>>> import numpy as np
>>> import numpy.linalg as la
>>> np.set_printoptions(suppress=True, linewidth=140)
>>> A = np.array([[1, -1, 1, -1, -1, 1, -1, 1],
...     [1, -1, -1, 1, -1, 1, 1, -1],
...     [1, -1, -1, 1, 1, -1, -1, 1]])
>>> print(A)
[[ 1 -1  1 -1 -1  1 -1  1]
 [ 1 -1 -1  1 -1  1  1 -1]
 [ 1 -1 -1  1  1 -1 -1  1]]
>>> u, g = A[2], A[1]
>>> print(u @ g)
0
>>> print(u @ u)
8
>>> pr = (u @ g) / (u @ u) * u
>>> print(np.outer(u, g))
[[ 1 -1 -1  1 -1  1  1 -1]
 [-1  1  1 -1  1 -1 -1  1]
 [-1  1  1 -1  1 -1 -1  1]
 [ 1 -1 -1  1 -1  1  1 -1]
 [ 1 -1 -1  1 -1  1  1 -1]
 [-1  1  1 -1  1 -1 -1  1]
 [-1  1  1 -1  1 -1 -1  1]
 [ 1 -1 -1  1 -1  1  1 -1]]
>>> print(pr)
[ 0. -0. -0.  0.  0. -0. -0.  0.]
>>> A2 = A[0, 0] * A[1:] - np.outer(A[1:, 0], A[0])
>>> print(A2)
[[ 0  0 -2  2  0  0  2 -2]
 [ 0  0 -2  2  2 -2  0  0]]
>>> print(la.matrix_rank(A2), la.matrix_rank(A))
2 3
>>> print(A[:, 0] / A[0, 0])
[1. 1. 1.]
>>> print(round(float(la.norm(A2, 2)), 3))
4.899
>>> print(round(la.norm(A2, 1), 3), round(la.norm(A2, np.inf), 3))
4.0 8.0
>>> x = np.array([1, 1, 3, 1, 2, 1, 0, 1])
>>> print((A * x).sum(axis=1))
[ 2 -4  0]
>>> print(A * x)
[[ 1 -1  3 -1 -2  1  0  1]
 [ 1 -1 -3  1 -2  1  0 -1]
 [ 1 -1 -3  1  2 -1  0  1]]
>>> print(A @ np.eye(8)[5])
[ 1.  1. -1.]
>>> print(A @ x)
[ 2 -4  0]
>>> print(la.norm(A @ x) <= la.norm(A, 2) * la.norm(x) + 1e-9)
True
>>> arr = np.minimum.outer(np.arange(1, 4), np.arange(1, 4)) * 2
>>> print(arr)
[[2 2 2]
 [2 4 4]
 [2 4 6]]
>>> x = np.array([-4, -5, -4])
>>> rhs = arr @ x
>>> print(rhs)
[-26 -44 -52]
>>> print(np.round(la.solve(arr, rhs + arr[:, 1]), 3))
[-4. -4. -4.]
>>> print(round(la.det(arr), 3))
8.0
>>> u = np.array([1, 2, 0])
>>> A2 = arr + np.outer(u, np.eye(3)[2])
>>> print(la.matrix_rank(A2 - arr))
1
>>> print(A2)
[[2. 2. 3.]
 [2. 4. 6.]
 [2. 4. 6.]]
>>> print(np.round(la.det(A2) / la.det(arr), 3), np.round(1 + la.solve(arr, u)[2], 3))
0.0 0.0
>>> m1 = np.loadtxt("a.csv", delimiter=",")
>>> print(m1)
[[ 1.  0.  0.]
 [-5.  1.  0.]
 [ 8. -5.  1.]]
>>> hat = np.triu(np.array([[4, 0, 5], [1, -2, 4], [1, -1, -4]]), 1) + np.eye(3)
>>> A2 = hat @ m1 @ la.inv(hat)
>>> print(round(float(la.det(A2)), 3))
1.0
>>> print(hat @ m1 - m1 @ hat)
[[ 40. -25.   0.]
 [ 32. -20.  25.]
 [  0.   0. -20.]]
>>> print(np.trace(A2), np.trace(m1))
3.0 3.0
>>> print(A2)
[[  41.  -25. -100.]
 [  27.  -19.  -55.]
 [   8.   -5.  -19.]]
>>> def softmax(z):
...     e = np.exp(z - z.max(axis=-1, keepdims=True))
...     return e / e.sum(axis=-1, keepdims=True)
... 
>>> print(np.round(softmax(10 * m1[2]), 3) + 0)
[1. 0. 0.]
>>> att = m1 @ m1.T / np.sqrt(3)
>>> print(softmax(att)[2] @ m1)
[ 8. -5.  1.]
>>> print(np.round(softmax(att + np.triu(np.full(att.shape, -np.inf), 1)), 3) + 0)
[[1. 0. 0.]
 [0. 1. 0.]
 [0. 0. 1.]]
>>> u = np.array([1, 2, 0])
>>> print(np.array([np.convolve(row, u, "same") for row in m1]))
[[ 2.  0.  0.]
 [-9.  2.  0.]
 [11. -9.  2.]]
>>> print(np.cross(m1[0, :3], m1[2, :3]))
[ 0. -1. -5.]
>>> print(np.correlate(m1[0], m1[2], "full"))
[ 1. -5.  8.  0.  0.]
>>> feats = np.load("m.npy")
>>> print(feats)
[[ 3.616 -2.476 -5.899]
 [ 0.716 -1.883 -4.249]
 [ 3.263 -3.529  2.176]
 [ 6.924 -4.09  -1.22 ]
 [ 6.126 -4.597  3.927]
 [ 2.036 -2.172 -4.868]
 [ 5.718 -3.819 -0.707]
 [ 3.96  -2.921 -3.476]
 [ 3.51  -3.327  0.273]
 [ 4.77  -3.186 -3.236]
 [ 0.849 -1.84  -4.82 ]
 [ 0.139 -1.762 -3.943]
 [ 0.714 -2.55   0.422]
 [ 5.597 -4.219  2.336]
 [ 3.796 -4.08   4.971]
 [ 0.432 -1.68  -5.106]
 [ 2.046 -3.443  4.01 ]
 [ 1.875 -1.843 -6.849]
 [ 2.443 -2.804 -1.26 ]
 [ 2.623 -2.455 -4.061]
 [ 3.262 -3.086 -0.922]
 [ 1.8   -2.736 -0.445]
 [ 0.849 -1.859 -4.685]
 [ 0.958 -2.222 -2.358]
 [ 2.342 -2.496 -3.209]
 [-2.533 -0.662 -6.297]
 [ 4.01  -3.501  0.488]
 [ 3.229 -2.728 -3.364]]
>>> A2 = np.c_[feats[:, :1] @ np.array([[3]]), np.array([-5, 5, 4, 3, 2, -4, 3, 1, -3, 5, -3, 5, -5, -1, 0, -4, 0, 5, 2, -4, 3, 1, 3, -5, 5, -1, -4, -4])]
>>> print(A2.round(3))
[[10.848 -5.   ]
 [ 2.148  5.   ]
 [ 9.789  4.   ]
 [20.772  3.   ]
 [18.378  2.   ]
 [ 6.108 -4.   ]
 [17.154  3.   ]
 [11.88   1.   ]
 [10.53  -3.   ]
 [14.31   5.   ]
 [ 2.547 -3.   ]
 [ 0.417  5.   ]
 [ 2.142 -5.   ]
 [16.791 -1.   ]
 [11.388  0.   ]
 [ 1.296 -4.   ]
 [ 6.138  0.   ]
 [ 5.625  5.   ]
 [ 7.329  2.   ]
 [ 7.869 -4.   ]
 [ 9.786  3.   ]
 [ 5.4    1.   ]
 [ 2.547  3.   ]
 [ 2.874 -5.   ]
 [ 7.026  5.   ]
 [-7.599 -1.   ]
 [12.03  -4.   ]
 [ 9.687 -4.   ]]
>>> print(np.round(la.lstsq(feats, A2[:, 0])[0], 3) + 0)
[3. 0. 0.]
>>> print(np.round(la.norm(la.qr(feats)[0].T @ A2, axis=0) ** 2 / ((A2 ** 2).sum(axis=0) + 1e-12), 3))
[1.    0.029]
>>> print(la.matrix_rank(np.c_[feats, A2]))
4
>>> print(np.round(la.norm(A2 - feats @ la.lstsq(feats, A2)[0], axis=0), 3) + 0)
[ 0.    18.745]
>>> print(la.matrix_rank(A2))
2
>>> lab = feats[:, 0] > np.median(feats[:, 0])
>>> u = feats[lab].mean(axis=0) - feats[~lab].mean(axis=0)
>>> print(np.round((((feats - feats.mean(axis=0)) @ u > 0) == lab).mean(), 3))
0.786
>>> print(lab.astype(int))
[1 0 1 1 1 0 1 1 1 1 0 0 0 1 1 0 0 0 0 1 1 0 0 0 0 0 1 1]
>>> print(np.argsort(-np.abs(u).round(6), kind="stable"))
[0 2 1]
>>> A2 = np.array([[1, 0], [3, 1], [0, 3]])
>>> print(np.vstack([feats, A2.T]).shape)
(30, 3)
>>> print(np.einsum("ij->j", feats))
[ 75.07  -77.966 -52.371]
>>> x = np.array([0, -1, -2])
>>> rhs = feats @ x
>>> print(np.round(la.lstsq(feats, rhs)[0], 3) + 0)
[ 0. -1. -2.]
>>> print(np.round(la.pinv(feats) @ feats, 3) + 0)
[[1. 0. 0.]
 [0. 1. 0.]
 [0. 0. 1.]]
>>> rng = np.random.default_rng(40317)
>>> rhs = rhs + 0.1 * rng.normal(size=28)
>>> print(rhs.round(3))
[14.351 10.436 -0.774  6.498 -3.184 11.801  5.315  9.917  2.667  9.537 11.561  9.538  1.71  -0.598 -5.836 11.81  -4.446 15.56   5.281
 10.496  4.974  3.843 11.313  6.818  8.971 13.183  2.493  9.487]
>>> beta, *_ = la.lstsq(feats, rhs)
>>> print(round(float(la.norm(rhs - feats @ beta)), 3))
0.461
>>> print(beta.round(3))
[-0.005 -1.008 -1.995]
>>> print(beta.round())
[-0. -1. -2.]
>>> print(np.round(feats.T @ (rhs - feats @ beta), 3) + 0)
[0. 0. 0.]
>>> dist = la.norm(feats[:, None] - feats[None], axis=-1)
>>> print(np.unravel_index(dist.round(6).argmax(), dist.shape))
(np.int64(4), np.int64(25))
>>> print(dist[:5, :5].round(3))
[[ 0.     3.389  8.151  5.953 10.361]
 [ 3.389  0.     7.105  7.252 10.173]
 [ 8.151  7.105  0.     5.025  3.522]
 [ 5.953  7.252  5.025  0.     5.233]
 [10.361 10.173  3.522  5.233  0.   ]]
>>> print(dist.shape)
(28, 28)
>>> M = np.load("dump.npy")
>>> print(M)
[[  5  -5  -2   2  -4   4]
 [  1  -5  -5   5  -9   2]
 [ -4  -4   0   2  -8  -2]
 [ -9  -9   0   7 -12   1]
 [ -6  -7  -3   3 -15   4]
 [-11  -4  -2   4 -14   2]
 [ -7   0   3  -1  -9   1]
 [ -3  -4   8  -4  -9  -2]
 [ -3   1   6   0  -9  -2]
 [  2  -3   6   0  -5  -1]
 [  4  -1  11  -4 -10   2]
 [  4  -4  13  -4 -15  -3]
 [  3   1   9  -1 -11  -7]
 [  4   1   5   4 -12  -9]
 [  2   0   4   8 -14 -12]
 [ -1   4   5   5 -11  -8]
 [  4   3  10   4 -14  -7]
 [  7   3  12   0 -10  -8]
 [  8   5   9   3 -12 -12]
 [  6   7  14   2 -12 -13]
 [  8   6  13   3 -14 -18]
 [  8   7   8   7 -12 -17]]
>>> Ac = M - M.mean(axis=0)
>>> U, sv, VT = la.svd(Ac, full_matrices=False)
>>> print(round((sv ** 2).sum() ** 2 / (sv ** 4).sum(), 3))
2.051
>>> print(la.matrix_rank(Ac))
6
>>> print(np.round(Ac.mean(axis=0), 3) + 0)
[0. 0. 0. 0. 0. 0.]
>>> print(np.round(VT[0] * np.sign(VT[0, np.abs(VT[0]).argmax()]), 3))
[-0.471 -0.413 -0.469 -0.016  0.085  0.616]
>>> print((np.sign(U[:, 0]) == np.sign(U[0, 0])).astype(int))
[1 1 1 1 1 1 1 1 1 1 1 0 0 0 0 0 0 0 0 0 0 0]
>>> print(sv.round(3))
[46.272 23.13  17.22  11.587  7.714  5.434]
>>> print(np.round(np.abs(VT[-1]), 3))
[0.053 0.013 0.546 0.724 0.218 0.356]
>>> E = np.vander(np.arange(3) - 1, 4, increasing=True)
>>> print(E)
[[ 1 -1  1 -1]
 [ 1  0  0  0]
 [ 1  1  1  1]]
>>> u = np.array([-2, 0, 0])
>>> print(np.array([np.convolve(row, u, "same") for row in E]))
[[ 2 -2  2  0]
 [ 0  0  0  0]
 [-2 -2 -2  0]]
>>> A2 = np.array([[3, 0], [-3, -3]])
>>> cent = np.kron(A2, E)
>>> print(cent)
[[ 3 -3  3 -3  0  0  0  0]
 [ 3  0  0  0  0  0  0  0]
 [ 3  3  3  3  0  0  0  0]
 [-3  3 -3  3 -3  3 -3  3]
 [-3  0  0  0 -3  0  0  0]
 [-3 -3 -3 -3 -3 -3 -3 -3]]
>>> print(la.matrix_rank(cent))
6
>>> print(cent.shape)
(6, 8)
>>> A2 = E / la.norm(E, axis=1, keepdims=True)
>>> gram = A2 @ A2.T
>>> print((np.abs(gram) > 0.9).astype(int))
[[1 0 0]
 [0 1 0]
 [0 0 1]]
>>> print(np.round(np.degrees(np.arccos(np.clip(gram[0, 1], -1, 1))), 3))
60.0
>>> print(gram[0])
[1.  0.5 0. ]
>>> print(np.argwhere(np.triu(np.abs(gram) > 0.95, 1)))
[]
